% python3 -q
>>> import numpy as np
>>> from numpy import linalg as LA
>>> np.set_printoptions(suppress=True, linewidth=120)
>>> tidy = lambda a: np.round(a, 2) + 0
>>> u = np.array([1, 0, 3, 1, -1]) + 0.5
>>> m1 = np.outer(u, u) / (u @ u)
>>> tidy(m1)
array([[ 0.13,  0.04,  0.3 ,  0.13, -0.04],
       [ 0.04,  0.01,  0.1 ,  0.04, -0.01],
       [ 0.3 ,  0.1 ,  0.71,  0.3 , -0.1 ],
       [ 0.13,  0.04,  0.3 ,  0.13, -0.04],
       [-0.04, -0.01, -0.1 , -0.04,  0.01]])
>>> C2 = m1.T @ m1
>>> tidy(np.diag(C2))
array([0.13, 0.01, 0.71, 0.13, 0.01])
>>> tidy(LA.svd(m1, compute_uv=False) ** 2)
array([1., 0., 0., 0., 0.])
>>> tidy(LA.eigvalsh(C2)[::-1])
array([1., 0., 0., 0., 0.])
>>> tidy(C2)
array([[ 0.13,  0.04,  0.3 ,  0.13, -0.04],
       [ 0.04,  0.01,  0.1 ,  0.04, -0.01],
       [ 0.3 ,  0.1 ,  0.71,  0.3 , -0.1 ],
       [ 0.13,  0.04,  0.3 ,  0.13, -0.04],
       [-0.04, -0.01, -0.1 , -0.04,  0.01]])
>>> (m1 @ m1.T).shape
(5, 5)
>>> arr = np.loadtxt("mat.csv", delimiter=",")
>>> arr
array([[1.  , 0.2 , 0.04, 0.01, 0.  , 0.  ],
       [0.2 , 1.  , 0.2 , 0.04, 0.01, 0.  ],
       [0.04, 0.2 , 1.  , 0.2 , 0.04, 0.01],
       [0.01, 0.04, 0.2 , 1.  , 0.2 , 0.04],
       [0.  , 0.01, 0.04, 0.2 , 1.  , 0.2 ],
       [0.  , 0.  , 0.01, 0.04, 0.2 , 1.  ]])
>>> x = np.ones(6)
>>> for _ in range(4):
...     x = arr @ x
...     x /= LA.norm(x)
...     print(round(x @ arr @ x, 2))
... 
1.41
1.42
1.42
1.42
>>> tidy(x)
array([0.3 , 0.43, 0.48, 0.48, 0.43, 0.3 ])
>>> tidy(LA.eigvalsh(arr)[-1])
np.float64(1.42)
>>> evals, vecs = LA.eigh(arr)
>>> np.unique(evals.round(6) + 0, return_counts=True)[1]
array([1, 1, 1, 1, 1, 1])
>>> tidy(LA.eigvalsh(arr @ arr))
array([0.47, 0.57, 0.75, 1.06, 1.53, 2.03])
>>> tidy(vecs.T @ vecs)
array([[1., 0., 0., 0., 0., 0.],
       [0., 1., 0., 0., 0., 0.],
       [0., 0., 1., 0., 0., 0.],
       [0., 0., 0., 1., 0., 0.],
       [0., 0., 0., 0., 1., 0.],
       [0., 0., 0., 0., 0., 1.]])
>>> tidy(vecs.T @ arr @ vecs)
array([[0.69, 0.  , 0.  , 0.  , 0.  , 0.  ],
       [0.  , 0.76, 0.  , 0.  , 0.  , 0.  ],
       [0.  , 0.  , 0.87, 0.  , 0.  , 0.  ],
       [0.  , 0.  , 0.  , 1.03, 0.  , 0.  ],
       [0.  , 0.  , 0.  , 0.  , 1.24, 0.  ],
       [0.  , 0.  , 0.  , 0.  , 0.  , 1.42]])
>>> tidy(evals)
array([0.69, 0.76, 0.87, 1.03, 1.24, 1.42])
>>> tidy(vecs @ np.diag(evals) @ vecs.T)
array([[1.  , 0.2 , 0.04, 0.01, 0.  , 0.  ],
       [0.2 , 1.  , 0.2 , 0.04, 0.01, 0.  ],
       [0.04, 0.2 , 1.  , 0.2 , 0.04, 0.01],
       [0.01, 0.04, 0.2 , 1.  , 0.2 , 0.04],
       [0.  , 0.01, 0.04, 0.2 , 1.  , 0.2 ],
       [0.  , 0.  , 0.01, 0.04, 0.2 , 1.  ]])
>>> LA.lstsq(m1[:-1].T, m1[-1])[2]
np.int32(1)
>>> np.allclose(m1[:-1].T @ LA.lstsq(m1[:-1].T, m1[-1])[0], m1[-1])
True
>>> tidy(m1 @ LA.pinv(m1) @ m1)
array([[ 0.13,  0.04,  0.3 ,  0.13, -0.04],
       [ 0.04,  0.01,  0.1 ,  0.04, -0.01],
       [ 0.3 ,  0.1 ,  0.71,  0.3 , -0.1 ],
       [ 0.13,  0.04,  0.3 ,  0.13, -0.04],
       [-0.04, -0.01, -0.1 , -0.04,  0.01]])
>>> np.unique(m1.round(6), axis=0).shape
(4, 5)
>>> X = np.array([[0, 0, 2, 0, 0], [0, -2, 0, 0, 0], [0, 0, 0, 0, 0]])
>>> LA.cond(X) > 100
np.True_
>>> [round(float(x), 2) for x in LA.svd(X, compute_uv=False)[:3]]
[2.0, 2.0, 0.0]
>>> Uu, s, Vt = LA.svd(X)
>>> np.argmax(s[:-1] / (s[1:] + 1e-6)) + 1
np.int64(2)
>>> s
array([2., 2., 0.])
>>> M2 = Uu[:, :2] @ np.diag(s[:2]) @ Vt[:2]
>>> M2
array([[ 0.,  0.,  2.,  0.,  0.],
       [ 0., -2.,  0.,  0.,  0.],
       [ 0.,  0.,  0.,  0.,  0.]])
>>> tidy(LA.norm(X - M2, 2)), s[2]
(np.float64(0.0), np.float64(0.0))
>>> M2 = np.array([[7, 6, 5], [1, 0, 3], [8, 2, 2]])
>>> J = np.tril(M2)
>>> J
array([[7, 0, 0],
       [1, 0, 0],
       [8, 2, 2]])
>>> r = LA.matrix_rank(J)
>>> r
np.int64(2)
>>> null = LA.svd(J)[2][r:].T
>>> np.allclose(J @ null, 0)
True
>>> tidy(J @ null)
array([[0.],
       [0.],
       [0.]])
>>> [int(LA.matrix_rank(J[:i])) for i in range(1, len(J) + 1)]
[1, 1, 2]
>>> LA.matrix_rank(J.T @ J), LA.matrix_rank(J @ J.T)
(np.int64(2), np.int64(2))
>>> tidy(null @ null.T)
array([[ 0. ,  0. ,  0. ],
       [ 0. ,  0.5, -0.5],
       [ 0. , -0.5,  0.5]])
>>> np.kron(np.eye(2, dtype=int), J)
array([[7, 0, 0, 0, 0, 0],
       [1, 0, 0, 0, 0, 0],
       [8, 2, 2, 0, 0, 0],
       [0, 0, 0, 7, 0, 0],
       [0, 0, 0, 1, 0, 0],
       [0, 0, 0, 8, 2, 2]])
>>> np.einsum("ij,ji->", J, J)
np.int64(53)
>>> np.einsum("ii->", J)
np.int64(9)
>>> tidy(LA.eigvals(J).sum().real)
np.float64(9.0)
>>> tidy(LA.det(2 * J)), tidy(LA.det(J))
(np.float64(0.0), np.float64(0.0))
>>> tidy(LA.det(J[::-1]))
np.float64(0.0)
>>> M2 = J / np.sqrt((J ** 2).mean(axis=1, keepdims=True))
>>> LA.matrix_rank(M2) == LA.matrix_rank(J)
np.True_
>>> tidy(J - J.mean(axis=1, keepdims=True))
array([[ 4.67, -2.33, -2.33],
       [ 0.67, -0.33, -0.33],
       [ 4.  , -2.  , -2.  ]])
>>> x = np.array([1, 1, 2, -2, -1])
>>> tidy((m1 * x).sum(axis=1))
array([ 0.57,  0.19,  1.32,  0.57, -0.19])
>>> tidy(m1 * x)
array([[ 0.13,  0.04,  0.61, -0.26,  0.04],
       [ 0.04,  0.01,  0.2 , -0.09,  0.01],
       [ 0.3 ,  0.1 ,  1.42, -0.61,  0.1 ],
       [ 0.13,  0.04,  0.61, -0.26,  0.04],
       [-0.04, -0.01, -0.2 ,  0.09, -0.01]])
>>> (m1 @ x).argmax()
np.int64(2)
>>> tidy(m1 @ x)
array([ 0.57,  0.19,  1.32,  0.57, -0.19])
>>> tidy(m1 @ (2 * x))
array([ 1.13,  0.38,  2.64,  1.13, -0.38])
>>> np.sign((m1 @ x).round(6))
array([ 1.,  1.,  1.,  1., -1.])
>>> data = np.loadtxt("dump.csv", delimiter=",")
>>> data
array([[-0.04,  1.29,  1.34,  0.36],
       [-0.57,  1.38,  0.59,  0.45],
       [ 0.21,  0.86,  0.83,  0.17],
       [ 0.15,  1.58,  0.98,  0.08],
       [-0.17,  1.59,  0.77, -0.32],
       [-0.42,  0.8 ,  0.87,  0.53],
       [ 0.65,  1.17,  0.97, -0.12],
       [ 0.52,  0.85,  1.78,  0.24],
       [-0.29,  0.3 , -3.17, -1.26],
       [-0.05, -0.23, -2.99, -1.29],
       [ 0.64,  0.07, -3.19, -0.69],
       [ 0.25, -0.13, -2.87, -1.12],
       [-0.04, -0.83, -3.11, -0.96],
       [ 0.1 , -0.08, -3.07, -1.12],
       [ 0.05,  0.33, -2.76, -0.94],
       [-0.39,  0.37, -3.5 , -1.12],
       [ 0.17, -1.13, -1.75,  0.26],
       [-0.46, -1.08, -1.87, -0.04],
       [-0.39, -1.14, -2.35, -0.11],
       [-0.21, -0.7 , -2.06,  0.09],
       [ 0.06, -1.15, -2.56,  0.15],
       [-0.16, -0.73, -1.68,  0.37],
       [-0.16, -1.25, -2.26, -0.07],
       [-0.05, -1.85, -1.32, -0.39]])
>>> Xc = (data - data.mean(axis=0)) / data.std(axis=0)
>>> tidy(Xc.std(axis=0))
array([1., 1., 1., 1.])
>>> np.argwhere(np.abs(Xc) > 2)
array([[ 6,  0],
       [10,  0]])
>>> beta = LA.lstsq(np.delete(Xc, 0, axis=1), Xc[:, 0])[0]
>>> tidy(1 - np.var(Xc[:, 0] - np.delete(Xc, 0, axis=1) @ beta))
np.float64(0.11)
>>> tidy(beta)
array([-0.19,  0.64, -0.52])
>>> W0 = np.loadtxt("arr.csv", delimiter=",")
>>> W0
array([[-1.,  0.,  0.,  0.],
       [ 1., -2.,  0.,  0.],
       [ 1.,  2.,  1.,  0.],
       [ 1.,  1.,  0., -2.]])
>>> evals, vecs = LA.eig(W0)
>>> np.prod(evals)
np.float64(-4.0)
>>> tidy(np.sort(LA.eigvals(W0.T)))
array([-2., -2., -1.,  1.])
>>> tidy(LA.det(W0))
np.float64(-4.0)
>>> W0 @ W0
array([[ 1.,  0.,  0.,  0.],
       [-3.,  4.,  0.,  0.],
       [ 2., -2.,  1.,  0.],
       [-2., -4.,  0.,  4.]])
>>> np.trace(W0)
np.float64(-4.0)
>>> O = W0.astype(float).copy()
>>> for j in range(4):
...     O[:, j] -= O[:, :j] @ (O[:, :j].T @ O[:, j])
...     O[:, j] /= LA.norm(O[:, j])
... 
>>> tidy(O)
array([[-0.5 ,  0.08,  0.32, -0.8 ],
       [ 0.5 , -0.76,  0.32, -0.27],
       [ 0.5 ,  0.59,  0.63,  0.  ],
       [ 0.5 ,  0.25, -0.63, -0.53]])
>>> tidy(O.T @ W0)
array([[ 2.  ,  0.5 ,  0.5 , -1.  ],
       [ 0.  ,  2.96,  0.59, -0.51],
       [ 0.  ,  0.  ,  0.63,  1.26],
       [ 0.  ,  0.  ,  0.  ,  1.07]])
>>> tidy(O.T @ O)
array([[1., 0., 0., 0.],
       [0., 1., 0., 0.],
       [0., 0., 1., 0.],
       [0., 0., 0., 1.]])
>>> rng = np.random.default_rng(4935)
>>> lab = rng.permutation(4)
>>> lab
array([1, 0, 2, 3])
>>> M2 = W0[lab][:, lab]
>>> np.allclose(M2, W0)
False
>>> tidy(np.sort(np.abs(LA.eigvals(M2))))
array([1., 1., 2., 2.])
>>> np.trace(M2)
np.float64(-4.0)
>>> np.diag(M2)
array([-2., -1.,  1., -2.])
>>> A = np.load("w.npy")
>>> A
array([[ 0.07,  0.18, -0.06, -0.04,  0.03,  0.09],
       [ 4.07, -4.02,  3.91, -1.93, -3.98, -0.06],
       [ 3.97, -3.94,  3.82, -2.04, -3.91, -0.05]])
>>> A.reshape(-1, 2)
array([[ 0.07,  0.18],
       [-0.06, -0.04],
       [ 0.03,  0.09],
       [ 4.07, -4.02],
       [ 3.91, -1.93],
       [-3.98, -0.06],
       [ 3.97, -3.94],
       [ 3.82, -2.04],
       [-3.91, -0.05]])
>>> A.ravel(order="F")
array([ 0.07,  4.07,  3.97,  0.18, -4.02, -3.94, -0.06,  3.91,  3.82, -0.04, -1.93, -2.04,  0.03, -3.98, -3.91,  0.09,
       -0.06, -0.05])
>>> T = A.reshape(3, 2, -1)
>>> np.swapaxes(T, 1, 2)[2]
array([[ 3.97, -2.04],
       [-3.94, -3.91],
       [ 3.82, -0.05]])
>>> T.transpose(1, 0, 2)
array([[[ 0.07,  0.18, -0.06],
        [ 4.07, -4.02,  3.91],
        [ 3.97, -3.94,  3.82]],

       [[-0.04,  0.03,  0.09],
        [-1.93, -3.98, -0.06],
        [-2.04, -3.91, -0.05]]])
>>> F = np.loadtxt("m.csv", delimiter=",")
>>> tidy(F)
array([[ 1.71, -0.84, -0.75,  1.69,  1.39],
       [ 0.96,  1.72, -0.47, -1.6 ,  1.53],
       [ 2.14,  0.19,  1.59, -0.26, -1.34],
       [-0.75,  0.84,  2.21,  1.06,  1.32],
       [ 0.  ,  2.15, -0.91,  1.55, -1.08]])
>>> tidy(np.abs(LA.eigvals(F)).max())
np.float64(3.0)
>>> tidy((F - F.T) / 2)
array([[ 0.  , -0.9 , -1.45,  1.22,  0.7 ],
       [ 0.9 ,  0.  , -0.33, -1.22, -0.31],
       [ 1.45,  0.33,  0.  , -1.24, -0.22],
       [-1.22,  1.22,  1.24,  0.  , -0.11],
       [-0.7 ,  0.31,  0.22,  0.11,  0.  ]])
>>> np.allclose(F @ F.T, F.T @ F)
True
>>> np.allclose(F, F.T)
False
>>> tidy((F + F.T) / 2)
array([[ 1.71,  0.06,  0.7 ,  0.47,  0.7 ],
       [ 0.06,  1.72, -0.14, -0.38,  1.84],
       [ 0.7 , -0.14,  1.59,  0.97, -1.13],
       [ 0.47, -0.38,  0.97,  1.06,  1.43],
       [ 0.7 ,  1.84, -1.13,  1.43, -1.08]])
>>> lab = rng.permutation(5)
>>> lab
array([1, 2, 3, 0, 4])
>>> M2 = F[lab][:, lab]
>>> tidy(M2)
array([[ 1.72, -0.47, -1.6 ,  0.96,  1.53],
       [ 0.19,  1.59, -0.26,  2.14, -1.34],
       [ 0.84,  2.21,  1.06, -0.75,  1.32],
       [-0.84, -0.75,  1.69,  1.71,  1.39],
       [ 2.15, -0.91,  1.55,  0.  , -1.08]])
>>> tidy(np.diag(M2))
array([ 1.72,  1.59,  1.06,  1.71, -1.08])
>>> tidy(LA.det(F[::-1]))
np.float64(-243.0)
>>> tidy(np.einsum("ii->", F))
np.float64(5.0)
>>> tidy(np.kron(np.eye(2, dtype=int), F))
array([[ 1.71, -0.84, -0.75,  1.69,  1.39,  0.  ,  0.  ,  0.  ,  0.  ,  0.  ],
       [ 0.96,  1.72, -0.47, -1.6 ,  1.53,  0.  ,  0.  ,  0.  ,  0.  ,  0.  ],
       [ 2.14,  0.19,  1.59, -0.26, -1.34,  0.  ,  0.  ,  0.  ,  0.  ,  0.  ],
       [-0.75,  0.84,  2.21,  1.06,  1.32,  0.  ,  0.  ,  0.  ,  0.  ,  0.  ],
       [ 0.  ,  2.15, -0.91,  1.55, -1.08,  0.  ,  0.  ,  0.  ,  0.  ,  0.  ],
       [ 0.  ,  0.  ,  0.  ,  0.  ,  0.  ,  1.71, -0.84, -0.75,  1.69,  1.39],
       [ 0.  ,  0.  ,  0.  ,  0.  ,  0.  ,  0.96,  1.72, -0.47, -1.6 ,  1.53],
       [ 0.  ,  0.  ,  0.  ,  0.  ,  0.  ,  2.14,  0.19,  1.59, -0.26, -1.34],
       [ 0.  ,  0.  ,  0.  ,  0.  ,  0.  , -0.75,  0.84,  2.21,  1.06,  1.32],
       [ 0.  ,  0.  ,  0.  ,  0.  ,  0.  ,  0.  ,  2.15, -0.91,  1.55, -1.08]])
>>> tidy(LA.det(2 * F)), tidy(LA.det(F))
(np.float64(-7776.0), np.float64(-243.0))
